% python3 -q
>>> import numpy as np
>>> np.set_printoptions(precision=2, suppress=True, linewidth=100)
>>> def rd(a):
...     return np.round(a, 2) + 0
... 
>>> M = np.load("out3.npy")
>>> M
array([[1, 1, 0, 2, 2, 1],
       [1, 4, 5, 3, 1, 5],
       [0, 5, 2, 5, 5, 4],
       [4, 0, 0, 5, 5, 2],
       [1, 1, 0, 2, 2, 1],
       [1, 2, 3, 0, 2, 3],
       [0, 1, 2, 5, 0, 1],
       [4, 2, 4, 3, 5, 2],
       [0, 0, 2, 1, 2, 3],
       [0, 4, 2, 5, 0, 5],
       [3, 3, 4, 4, 0, 1]])
>>> x = np.array([-2, 1, 3, -1, -3, 0])
>>> target = M @ x
>>> b, lr = np.zeros(6), 1 / np.linalg.norm(M, 2) ** 2
>>> for i in range(6):
...     b -= lr * M.T @ (M @ b - target)
...     if i % 1 == 0: print(i, round(np.linalg.norm(M @ b - target), 2))
... 
0 30.02
1 25.83
2 22.26
3 19.22
4 16.64
5 14.44
>>> rd(b)
array([-1.08,  0.71,  1.1 , -0.77, -2.07,  0.36])
>>> rd(np.linalg.cond(M))
np.float64(9.37)
>>> F = np.load("w.npy")
>>> F
array([[-2.25,  0.46,  0.92,  1.39],
       [ 0.73,  4.14,  1.71,  0.93],
       [ 0.8 , -3.51, -1.45,  0.62],
       [-1.43,  0.12, -1.45,  2.67],
       [ 0.09, -1.89, -0.14,  1.11],
       [ 1.71,  1.91,  0.14,  3.6 ],
       [ 2.04, -3.55,  1.75,  3.05],
       [ 2.5 ,  2.14,  0.15, -3.33],
       [-0.25, -2.86,  0.  ,  2.63],
       [-1.24, -0.22, -2.52,  1.02],
       [-0.34,  5.86,  1.29, -1.65],
       [-3.11,  1.42,  0.65, -0.16],
       [ 0.84,  0.16,  1.65, -1.14],
       [-1.57,  3.21, -0.42, -2.74],
       [-0.03, -0.46,  0.26,  1.91],
       [ 1.58, -0.43,  0.46,  3.29]])
>>> Xs = (F - F.mean(axis=0)) / F.std(axis=0)
>>> rd(Xs.std(axis=0))
array([1., 1., 1., 1.])
>>> b = np.linalg.lstsq(np.delete(Xs, 0, axis=1), Xs[:, 0])[0]
>>> np.abs(b).argmax()
np.int64(1)
>>> rd(b)
array([-0.26,  0.33,  0.  ])
